$ python -q
>>> import numpy as np
>>> import numpy.linalg as la
>>> np.set_printoptions(precision=3, suppress=True, linewidth=140)
>>> rd = lambda a: np.round(a, 3) + 0
>>> rng = np.random.default_rng(9898)
>>> J = rng.normal(size=(10, 4)) + 3 * np.array([0, 1, 1, 3])
>>> rd(J)
array([[-0.418,  1.264,  2.179, 10.234],
       [ 0.406,  4.125,  2.453,  8.829],
       [-0.184,  2.191,  1.436,  9.642],
       [ 1.057,  2.614,  3.131,  7.962],
       [ 1.117,  1.02 ,  2.627,  9.009],
       [-1.128,  3.357,  2.539,  8.255],
       [-0.914,  1.608,  3.12 ,  9.81 ],
       [ 0.094,  3.248,  2.887,  7.791],
       [-1.05 ,  4.507,  0.596,  8.35 ],
       [-0.532,  4.285,  3.687,  9.282]])
>>> B = J / np.sqrt((J ** 2).mean(axis=1, keepdims=True))
>>> print(la.matrix_rank(J - J.mean(axis=1, keepdims=True)))
3
>>> rd(la.norm(B, axis=1))
array([2., 2., 2., 2., 2., 2., 2., 2., 2., 2.])
>>> rd(B[3])
array([0.235, 0.58 , 0.695, 1.768])
>>> la.matrix_rank(J)
np.int64(4)
>>> print(rd(la.svd(J, compute_uv=False)))
[30.656  4.177  2.932  1.992]
>>> np.count_nonzero(J)
np.int64(40)
>>> rd(la.norm(J))
np.float64(31.141)
>>> rd(J.mean(axis=0))
array([-0.155,  2.822,  2.465,  8.916])
>>> print(rd(J.sum(axis=0)))
[-1.553 28.218 24.655 89.165]
>>> rd(J.sum(axis=1))
array([13.258, 15.812, 13.085, 14.765, 13.773, 13.023, 13.625, 14.019, 12.403, 16.721])
>>> rd(np.abs(J).max())
np.float64(10.234)
>>> np.unravel_index(np.abs(J).argmax(), J.shape)
(np.int64(0), np.int64(3))
>>> proj = J @ la.solve(J.T @ J, J.T)
>>> rd(la.eigvalsh(proj))
array([0., 0., 0., 0., 0., 0., 1., 1., 1., 1.])
>>> rd(proj @ J[:, 1])
array([1.264, 4.125, 2.191, 2.614, 1.02 , 3.357, 1.608, 3.248, 4.507, 4.285])
>>> np.allclose(proj @ proj, proj)
True
>>> rd(np.trace(proj))
np.float64(4.0)
>>> rd(np.diag(proj))
array([0.386, 0.329, 0.34 , 0.38 , 0.468, 0.305, 0.493, 0.186, 0.693, 0.418])
>>> labels = J[:, 0] > np.median(J[:, 0])
>>> f = J[labels].mean(axis=0) - J[~labels].mean(axis=0)
>>> rd(f)
array([ 1.306, -0.365,  0.082, -0.54 ])
>>> np.argsort(-np.abs(f).round(6), kind="stable")
array([0, 3, 1, 2])
>>> labels.astype(int)
array([0, 1, 1, 1, 1, 0, 0, 1, 0, 0])
>>> cen = (J - J.mean(axis=0)) / J.std(axis=0)
>>> rd(cen.std(axis=0))
array([1., 1., 1., 1.])
>>> b = la.lstsq(np.delete(cen, 2, axis=1), cen[:, 2])[0]
>>> rd(b)
array([ 0.281, -0.023,  0.026])
>>> np.abs(b).argmax()
np.int64(0)
>>> feats = np.loadtxt("out8.csv", delimiter=",")
>>> feats
array([[ 1.068,  2.918,  0.028,  3.027],
       [ 0.92 ,  3.041,  0.029,  3.077],
       [ 0.994,  2.968,  0.01 ,  2.924],
       [ 1.069,  2.964, -0.056,  3.038],
       [ 1.063,  2.995, -0.045,  3.053],
       [ 1.051,  3.007,  0.036,  3.012],
       [ 0.93 ,  2.89 , -0.082,  3.027],
       [ 0.954,  2.979,  2.007,  1.991],
       [ 1.013,  2.997,  1.932,  1.99 ],
       [ 0.957,  2.942,  1.958,  2.01 ],
       [ 1.015,  2.99 ,  2.152,  1.921],
       [ 0.927,  2.933,  1.934,  2.005],
       [ 1.009,  3.085,  1.977,  1.96 ],
       [ 1.047,  2.974,  2.045,  2.019],
       [ 1.944,  1.98 ,  1.975,  1.037],
       [ 2.038,  2.003,  1.926,  0.987],
       [ 1.997,  1.944,  1.973,  0.986],
       [ 2.001,  2.061,  1.994,  1.025],
       [ 1.971,  1.925,  2.004,  1.035],
       [ 2.007,  2.014,  2.055,  0.96 ],
       [ 1.975,  2.015,  1.973,  1.002]])
>>> theta = np.radians(60)
>>> r_ = np.eye(4)
>>> r_[2, 2] = r_[3, 3] = np.cos(theta)
>>> r_[2, 3], r_[3, 2] = -np.sin(theta), np.sin(theta)
>>> rd(r_)
array([[ 1.   ,  0.   ,  0.   ,  0.   ],
       [ 0.   ,  1.   ,  0.   ,  0.   ],
       [ 0.   ,  0.   ,  0.5  , -0.866],
       [ 0.   ,  0.   ,  0.866,  0.5  ]])
>>> B = feats @ r_.T
>>> rd(la.svd(feats, compute_uv=False)), rd(la.svd(B, compute_uv=False))
(array([17.576,  5.855,  2.195,  0.172]), array([17.576,  5.855,  2.195,  0.172]))
>>> np.allclose(feats @ feats.T, B @ B.T)
True
>>> print(rd(la.det(r_)), np.trace(r_))
1.0 3.0
